$ python3 -q
>>> import numpy as np
>>> np.set_printoptions(precision=2, suppress=True, linewidth=160, sign=" ")
>>> X = np.load("a.npy")
>>> X
array([[ 0,  0,  4,  0,  0,  0,  0,  0,  0,  0],
       [ 0,  0,  0,  0,  0, -2,  0,  0,  0,  0],
       [ 0,  0,  0,  4,  0,  0,  0,  0,  0,  0],
       [ 0,  0,  0,  0,  0,  0,  0,  0,  0, -3],
       [ 0, -2,  0,  0,  0,  0,  0,  0,  0,  0],
       [ 0,  0,  0,  0,  0,  0,  0, -3,  0,  0],
       [ 0,  0,  0,  0,  0,  0,  0,  0,  0,  0],
       [-5,  0,  0,  0,  0,  0,  0,  0,  0,  0],
       [ 0,  0,  0,  0,  0,  0,  0,  0,  1,  0],
       [ 0,  0,  0,  0,  0,  0, -4,  0,  0,  0]])
>>> np.linalg.pinv(X)
array([[ 0.  ,  0.  ,  0.  ,  0.  ,  0.  ,  0.  ,  0.  , -0.2 ,  0.  ,  0.  ],
       [ 0.  ,  0.  ,  0.  ,  0.  , -0.5 ,  0.  ,  0.  ,  0.  ,  0.  ,  0.  ],
       [ 0.25,  0.  ,  0.  ,  0.  ,  0.  ,  0.  ,  0.  ,  0.  ,  0.  ,  0.  ],
       [ 0.  ,  0.  ,  0.25,  0.  ,  0.  ,  0.  ,  0.  ,  0.  ,  0.  ,  0.  ],
       [ 0.  ,  0.  ,  0.  ,  0.  ,  0.  ,  0.  ,  0.  ,  0.  ,  0.  ,  0.  ],
       [ 0.  , -0.5 ,  0.  ,  0.  ,  0.  ,  0.  ,  0.  ,  0.  ,  0.  ,  0.  ],
       [ 0.  ,  0.  ,  0.  ,  0.  ,  0.  ,  0.  ,  0.  ,  0.  ,  0.  , -0.25],
       [ 0.  ,  0.  ,  0.  ,  0.  ,  0.  , -0.33,  0.  ,  0.  ,  0.  ,  0.  ],
       [ 0.  ,  0.  ,  0.  ,  0.  ,  0.  ,  0.  ,  0.  ,  0.  ,  1.  ,  0.  ],
       [ 0.  ,  0.  ,  0.  , -0.33,  0.  ,  0.  ,  0.  ,  0.  ,  0.  ,  0.  ]])
>>> X.T @ X
array([[ 25,   0,   0,   0,   0,   0,   0,   0,   0,   0],
       [  0,   4,   0,   0,   0,   0,   0,   0,   0,   0],
       [  0,   0,  16,   0,   0,   0,   0,   0,   0,   0],
       [  0,   0,   0,  16,   0,   0,   0,   0,   0,   0],
       [  0,   0,   0,   0,   0,   0,   0,   0,   0,   0],
       [  0,   0,   0,   0,   0,   4,   0,   0,   0,   0],
       [  0,   0,   0,   0,   0,   0,  16,   0,   0,   0],
       [  0,   0,   0,   0,   0,   0,   0,   9,   0,   0],
       [  0,   0,   0,   0,   0,   0,   0,   0,   1,   0],
       [  0,   0,   0,   0,   0,   0,   0,   0,   0,   9]])
>>> np.linalg.svd(X, compute_uv=False)
array([ 5.,  4.,  4.,  4.,  3.,  3.,  2.,  2.,  1.,  0.])
>>> r = np.linalg.matrix_rank(X)
>>> r
np.int64(9)
>>> ns = np.linalg.svd(X)[2][r:].T
>>> ns @ ns.T
array([[ 0.,  0.,  0.,  0.,  0.,  0.,  0.,  0.,  0.,  0.],
       [ 0.,  0.,  0.,  0.,  0.,  0.,  0.,  0.,  0.,  0.],
       [ 0.,  0.,  0.,  0.,  0.,  0.,  0.,  0.,  0.,  0.],
       [ 0.,  0.,  0.,  0.,  0.,  0.,  0.,  0.,  0.,  0.],
       [ 0.,  0.,  0.,  0.,  1.,  0.,  0.,  0.,  0.,  0.],
       [ 0.,  0.,  0.,  0.,  0.,  0.,  0.,  0.,  0.,  0.],
       [ 0.,  0.,  0.,  0.,  0.,  0.,  0.,  0.,  0.,  0.],
       [ 0.,  0.,  0.,  0.,  0.,  0.,  0.,  0.,  0.,  0.],
       [ 0.,  0.,  0.,  0.,  0.,  0.,  0.,  0.,  0.,  0.],
       [ 0.,  0.,  0.,  0.,  0.,  0.,  0.,  0.,  0.,  0.]])
>>> ns[:, 0] / ns[np.abs(ns[:, 0]).round(6).argmax(), 0]
array([ 0.,  0.,  0.,  0.,  1.,  0.,  0.,  0.,  0.,  0.])
>>> np.allclose(X @ ns, 0)
True
>>> X @ ns
array([[ 0.],
       [ 0.],
       [ 0.],
       [ 0.],
       [ 0.],
       [ 0.],
       [ 0.],
       [ 0.],
       [ 0.],
       [ 0.]])
